In [1]: import numpy as np

In [2]: import numpy.linalg as la

In [3]: np.set_printoptions(suppress=True, linewidth=140)

In [4]: F = np.load("block14.npy")

In [5]: F
Out[5]: 
array([[ 1,  1, -1, -1,  1,  1, -1, -1],
       [ 1, -1,  1, -1, -1,  1, -1,  1],
       [ 1,  1, -1, -1, -1, -1,  1,  1],
       [ 1, -1, -1,  1, -1,  1,  1, -1]])

In [6]: B = F[0, 0] * F[1:] - np.outer(F[1:, 0], F[0])

In [7]: B
Out[7]: 
array([[ 0, -2,  2,  0, -2,  0,  0,  2],
       [ 0,  0,  0,  0, -2, -2,  2,  2],
       [ 0, -2,  0,  2, -2,  0,  2,  0]])

In [8]: la.matrix_rank(B), la.matrix_rank(F)
Out[8]: (np.int64(3), np.int64(4))

In [9]: arr = np.loadtxt("a.csv", delimiter=",")

In [10]: arr
Out[10]: 
array([[-0.6 ,  0.28,  0.  ],
       [-1.2 ,  6.61,  2.3 ],
       [-1.4 ,  1.9 ,  0.6 ],
       [ 0.6 , -0.83, -0.3 ],
       [-2.5 ,  0.36,  0.3 ],
       [ 0.9 , -9.13, -3.1 ],
       [ 0.8 , -0.64, -0.3 ],
       [ 0.8 ,  3.5 ,  1.  ],
       [ 0.1 ,  0.1 ,  0.  ],
       [-0.2 , -4.98, -1.7 ],
       [ 0.  ,  1.24,  0.4 ],
       [-0.3 ,  0.63,  0.1 ],
       [-0.5 , -4.37, -1.6 ],
       [ 0.6 , -1.05, -0.4 ],
       [-1.7 ,  5.38,  1.8 ],
       [ 1.3 , -4.95, -1.7 ],
       [-0.6 , -3.29, -1.2 ],
       [-0.8 ,  4.15,  1.5 ]])

In [11]: B = np.c_[arr[:, :2] @ np.array([[9, 3], [0, 0]]), np.array([1, 2, 1, 3, 0, 3, 3, 0, 3, 2, 1, 1, 0, 1, 2, 3, 3, 0])]

In [12]: B.round(2)
Out[12]: 
array([[ -5.4,  -1.8,   1. ],
       [-10.8,  -3.6,   2. ],
       [-12.6,  -4.2,   1. ],
       [  5.4,   1.8,   3. ],
       [-22.5,  -7.5,   0. ],
       [  8.1,   2.7,   3. ],
       [  7.2,   2.4,   3. ],
       [  7.2,   2.4,   0. ],
       [  0.9,   0.3,   3. ],
       [ -1.8,  -0.6,   2. ],
       [  0. ,   0. ,   1. ],
       [ -2.7,  -0.9,   1. ],
       [ -4.5,  -1.5,   0. ],
       [  5.4,   1.8,   1. ],
       [-15.3,  -5.1,   2. ],
       [ 11.7,   3.9,   3. ],
       [ -5.4,  -1.8,   3. ],
       [ -7.2,  -2.4,   0. ]])

In [13]: np.round(la.norm(la.qr(arr)[0].T @ B, axis=0) ** 2 / ((B ** 2).sum(axis=0) + 1e-12), 2)
Out[13]: array([1. , 1. , 0.2])

In [14]: la.matrix_rank(np.c_[arr, B])
Out[14]: np.int64(4)

In [15]: ang = np.radians(30)

In [16]: Rm = np.eye(8)

In [17]: Rm[5, 5] = Rm[1, 1] = np.cos(ang)

In [18]: Rm[5, 1], Rm[1, 5] = -np.sin(ang), np.sin(ang)

In [19]: Rm.round(2)
Out[19]: 
array([[ 1.  ,  0.  ,  0.  ,  0.  ,  0.  ,  0.  ,  0.  ,  0.  ],
       [ 0.  ,  0.87,  0.  ,  0.  ,  0.  ,  0.5 ,  0.  ,  0.  ],
       [ 0.  ,  0.  ,  1.  ,  0.  ,  0.  ,  0.  ,  0.  ,  0.  ],
       [ 0.  ,  0.  ,  0.  ,  1.  ,  0.  ,  0.  ,  0.  ,  0.  ],
       [ 0.  ,  0.  ,  0.  ,  0.  ,  1.  ,  0.  ,  0.  ,  0.  ],
       [ 0.  , -0.5 ,  0.  ,  0.  ,  0.  ,  0.87,  0.  ,  0.  ],
       [ 0.  ,  0.  ,  0.  ,  0.  ,  0.  ,  0.  ,  1.  ,  0.  ],
       [ 0.  ,  0.  ,  0.  ,  0.  ,  0.  ,  0.  ,  0.  ,  1.  ]])

In [20]: B = F @ Rm.T

In [21]: np.allclose(F @ F.T, B @ B.T)
Out[21]: True

In [22]: B.round(2)
Out[22]: 
array([[ 1.  ,  1.37, -1.  , -1.  ,  1.  ,  0.37, -1.  , -1.  ],
       [ 1.  , -0.37,  1.  , -1.  , -1.  ,  1.37, -1.  ,  1.  ],
       [ 1.  ,  0.37, -1.  , -1.  , -1.  , -1.37,  1.  ,  1.  ],
       [ 1.  , -0.37, -1.  ,  1.  , -1.  ,  1.37,  1.  , -1.  ]])

In [23]: np.round(la.svd(F, compute_uv=False), 2), np.round(la.svd(B, compute_uv=False), 2)
Out[23]: (array([2.83, 2.83, 2.83, 2.83]), array([2.83, 2.83, 2.83, 2.83]))

In [24]: Uu, sig, VT = la.svd(arr)

In [25]: sig.round(2)
Out[25]: array([17.57,  3.83,  0.33])

In [26]: B = Uu[:, :2] @ np.diag(sig[:2]) @ VT[:2]

In [27]: la.matrix_rank(B)
Out[27]: np.int64(2)

In [28]: la.matrix_rank(arr, rtol=0.05)
Out[28]: np.int64(2)

In [29]: Xs = arr - arr.mean(axis=0)

In [30]: vecs = la.svd(Xs)[2][:2]

In [31]: B = Xs - Xs @ vecs.T @ vecs

In [32]: la.norm(B, axis=1).round(6).argmax()
Out[32]: np.int64(17)

In [33]: np.round(B.std(axis=0), 2) + 0
Out[33]: array([0.  , 0.02, 0.06])

In [34]: np.round(np.diag(vecs.T @ vecs), 2)
Out[34]: array([1. , 0.9, 0.1])

In [35]: np.round(np.cov(Xs @ vecs.T, rowvar=False), 2) + 0
Out[35]: 
array([[18.08,  0.  ],
       [ 0.  ,  0.77]])

In [36]: Xs = arr - arr.mean(axis=0)

In [37]: Uu, sig, VT = la.svd(Xs, full_matrices=False)

In [38]: sig.round(2)
Out[38]: array([17.53,  3.62,  0.28])

In [39]: round((sig ** 2).sum() ** 2 / (sig ** 4).sum(), 2)
Out[39]: np.float64(1.09)

In [40]: np.round(np.abs(VT[-1]), 2)
Out[40]: array([0.04, 0.32, 0.95])

In [41]: np.abs(VT[0]).argmax()
Out[41]: np.int64(1)

In [42]: np.round(Xs.mean(axis=0), 2) + 0
Out[42]: array([0., 0., 0.])

In [43]: A = np.load("test4.npy")

In [44]: A
Out[44]: 
array([[-1.59,  5.82, -0.09],
       [ 1.48, -2.25, -1.1 ],
       [-0.47, -1.57,  1.48],
       [ 1.23, -3.04, -0.42],
       [-1.19,  1.83,  1.65],
       [ 1.65, -0.93, -0.22],
       [-1.39,  6.21,  0.79],
       [ 0.14,  3.63, -1.08],
       [ 2.78, -0.37, -1.12],
       [-0.16,  4.03,  0.99],
       [-1.49, -2.35,  0.33],
       [ 2.79,  0.14,  0.46],
       [ 1.03,  2.09, -1.19],
       [-0.51,  0.77, -0.51],
       [-0.34, -2.43, -0.52],
       [ 1.34,  0.2 ,  0.61],
       [ 0.58, -1.42, -0.41],
       [ 0.63,  2.22,  0.21],
       [ 3.25,  0.72, -0.74],
       [ 2.02,  4.22, -0.3 ],
       [ 1.76,  0.75,  0.  ],
       [-3.05, -6.93,  0.27]])

In [45]: vec = np.array([-3, 1, 1])

In [46]: a = np.maximum(A @ vec, 0)

In [47]: np.round(np.tanh(A @ vec), 2)
Out[47]: 
array([ 1.  , -1.  ,  0.87, -1.  ,  1.  , -1.  ,  1.  ,  0.97, -1.  ,  1.  ,  0.99, -1.  , -0.98,  0.95, -0.96, -1.  , -1.  ,  0.49, -1.  ,
       -0.97, -1.  ,  0.99])

In [48]: np.round(A.T @ a, 2)
Out[48]: array([-53.63, 150.77,  25.29])

In [49]: Xs = A - A.mean(axis=0)

In [50]: Uu, sig, VT = la.svd(Xs, full_matrices=False)

In [51]: np.round((sig ** 2).sum() ** 2 / (sig ** 4).sum(), 2)
Out[51]: np.float64(1.65)

In [52]: np.searchsorted(np.cumsum(sig ** 2) / (sig ** 2).sum(), 0.9) + 1
Out[52]: np.int64(2)

In [53]: np.round(VT[0] * np.sign(VT[0, np.abs(VT[0]).argmax()]), 2)
Out[53]: array([0.04, 1.  , 0.02])

In [54]: la.matrix_rank(Xs)
Out[54]: np.int64(3)

In [55]: basis = A[[10, 6]].astype(float)

In [56]: for _ in range(7):
    ...:     idx = la.norm(A[:, None] - basis, axis=-1).argmin(axis=1)
    ...:     basis = np.array([A[idx == j].mean(axis=0) for j in range(2)])
    ...: 

In [57]: idx
Out[57]: array([1, 0, 0, 0, 1, 0, 1, 1, 0, 1, 0, 0, 1, 0, 0, 0, 0, 1, 0, 1, 0, 0])

In [58]: np.round(basis[1] - basis[0], 2)
Out[58]: array([-0.85,  5.09,  0.26])

In [59]: basis.round(2)
Out[59]: 
array([[ 0.79, -1.34, -0.14],
       [-0.06,  3.76,  0.12]])

In [60]: vec = np.array([1, -2, 1, 0, 3, 0, -2, 2])

In [61]: la.norm(F @ vec) <= la.norm(F, 2) * la.norm(vec) + 1e-9
Out[61]: np.True_

In [62]: (F @ vec).argmax()
Out[62]: np.int64(1)

In [63]: (F * vec).sum(axis=1)
Out[63]: array([ 1,  5, -5, -5])

In [64]: F * vec
Out[64]: 
array([[ 1, -2, -1,  0,  3,  0,  2, -2],
       [ 1,  2,  1,  0, -3,  0,  2,  2],
       [ 1, -2, -1,  0, -3,  0, -2,  2],
       [ 1,  2, -1,  0, -3,  0, -2, -2]])

In [65]: vec = np.array([-1, 0, 2])

In [66]: y = A @ vec

In [67]: np.round(la.solve(A.T @ A, A.T @ y), 2) + 0
Out[67]: array([-1.,  0.,  2.])

In [68]: rng = np.random.default_rng(89791)

In [69]: y = y + 0.1 * rng.normal(size=22)

In [70]: y.round(2)
Out[70]: 
array([ 1.42, -3.73,  3.46, -2.16,  4.47, -2.22,  3.01, -2.34, -4.99,  2.14,  2.12, -1.92, -3.35, -0.43, -0.51, -0.08, -1.51, -0.39, -4.72,
       -2.62, -1.86,  3.36])

In [71]: beta, *_ = la.lstsq(A, y)

In [72]: beta.round(2)
Out[72]: array([-1.01,  0.01,  1.98])

In [73]: beta.round()
Out[73]: array([-1.,  0.,  2.])

In [74]: [round(float(la.norm(la.solve(A.T @ A + lam * np.eye(3), A.T @ y))), 2) for lam in (0, 1, 10, 100)]
Out[74]: [2.22, 2.1, 1.53, 0.6]

In [75]: round(la.norm(y - A @ beta), 2)
Out[75]: np.float64(0.42)

In [76]: K = np.load("out18.npy")

In [77]: K
Out[77]: 
array([[ 0,  0,  3, -2],
       [-2,  3,  0, -2],
       [-1,  0, -3,  1],
       [ 2,  0,  0,  0]])

In [78]: q = K.astype(float).copy()

In [79]: for j in range(4):
    ...:     q[:, j] -= q[:, :j] @ (q[:, :j].T @ q[:, j])
    ...:     q[:, j] /= la.norm(q[:, j])
    ...: 

In [80]: np.round(q.T @ K, 2) + 0
Out[80]: 
array([[ 3.  , -2.  ,  1.  ,  1.  ],
       [ 0.  ,  2.24,  0.89, -1.79],
       [ 0.  ,  0.  ,  4.02, -2.09],
       [ 0.  ,  0.  ,  0.  ,  0.67]])

In [81]: q.round(2) + 0
Out[81]: 
array([[ 0.  ,  0.  ,  0.75, -0.67],
       [-0.67,  0.75,  0.  ,  0.  ],
       [-0.33, -0.3 , -0.6 , -0.67],
       [ 0.67,  0.6 , -0.3 , -0.33]])

In [82]: np.round(q.T @ q, 2) + 0
Out[82]: 
array([[1., 0., 0., 0.],
       [0., 1., 0., 0.],
       [0., 0., 1., 0.],
       [0., 0., 0., 1.]])

In [83]: f = np.array([2, 2, -1, -2])

In [84]: B = K + np.outer(f, np.eye(4)[3])

In [85]: round(float(la.det(B) / la.det(K)), 2), round(float(1 + la.solve(K, f)[3]), 2)
Out[85]: (1.0, 1.0)

In [86]: la.matrix_rank(B - K)
Out[86]: np.int64(1)

In [87]: np.round(la.det(K[::-1]), 2)
Out[87]: np.float64(-18.0)

In [88]: np.round(la.eigvals(K), 2)
Out[88]: array([ 3.  +0.j  , -0.88+2.01j, -0.88-2.01j, -1.25+0.j  ])

In [89]: np.kron(np.eye(2, dtype=int), K)
Out[89]: 
array([[ 0,  0,  3, -2,  0,  0,  0,  0],
       [-2,  3,  0, -2,  0,  0,  0,  0],
       [-1,  0, -3,  1,  0,  0,  0,  0],
       [ 2,  0,  0,  0,  0,  0,  0,  0],
       [ 0,  0,  0,  0,  0,  0,  3, -2],
       [ 0,  0,  0,  0, -2,  3,  0, -2],
       [ 0,  0,  0,  0, -1,  0, -3,  1],
       [ 0,  0,  0,  0,  2,  0,  0,  0]])

In [90]: round(float(la.det(2 * K)), 2), round(la.det(K), 2)
Out[90]: (-288.0, np.float64(-18.0))

In [91]: E = np.loadtxt("x.csv", delimiter=",")

In [92]: E
Out[92]: 
array([[0., 0., 0.],
       [0., 0., 0.],
       [0., 0., 0.],
       [0., 0., 0.],
       [0., 0., 0.],
       [1., 2., 0.],
       [0., 0., 0.],
       [0., 0., 0.],
       [0., 0., 0.],
       [0., 0., 0.],
       [1., 2., 0.],
       [0., 0., 0.],
       [0., 0., 0.],
       [0., 0., 0.],
       [0., 0., 0.]])

In [93]: Uu, sig, VT = la.svd(E)

In [94]: np.argmax(sig[:-1] / (sig[1:] + 1e-6)) + 1
Out[94]: np.int64(1)

In [95]: B = Uu[:, :1] @ np.diag(sig[:1]) @ VT[:1]

In [96]: la.matrix_rank(B)
Out[96]: np.int64(1)

In [97]: round(la.norm(E - B, 2), 2), np.round(sig[1], 2)
Out[97]: (np.float64(0.0), np.float64(0.0))

In [98]: np.round(np.abs(E - B).max(), 2)
Out[98]: np.float64(0.0)

In [99]: vec = np.array([1, 2, 0])

In [100]: a = np.maximum(E @ vec, 0)

In [101]: E * (a > 1e-9)[:, None]
Out[101]: 
array([[0., 0., 0.],
       [0., 0., 0.],
       [0., 0., 0.],
       [0., 0., 0.],
       [0., 0., 0.],
       [1., 2., 0.],
       [0., 0., 0.],
       [0., 0., 0.],
       [0., 0., 0.],
       [0., 0., 0.],
       [1., 2., 0.],
       [0., 0., 0.],
       [0., 0., 0.],
       [0., 0., 0.],
       [0., 0., 0.]])

In [102]: np.round(np.tanh(E @ vec), 2)
Out[102]: array([0., 0., 0., 0., 0., 1., 0., 0., 0., 0., 1., 0., 0., 0., 0.])

In [103]: np.maximum(E @ (3 * vec), 0)
Out[103]: array([ 0.,  0.,  0.,  0.,  0., 15.,  0.,  0.,  0.,  0., 15.,  0.,  0.,  0.,  0.])

In [104]: np.maximum(E @ vec, 0) - np.maximum(-E @ vec, 0)
Out[104]: array([0., 0., 0., 0., 0., 5., 0., 0., 0., 0., 5., 0., 0., 0., 0.])
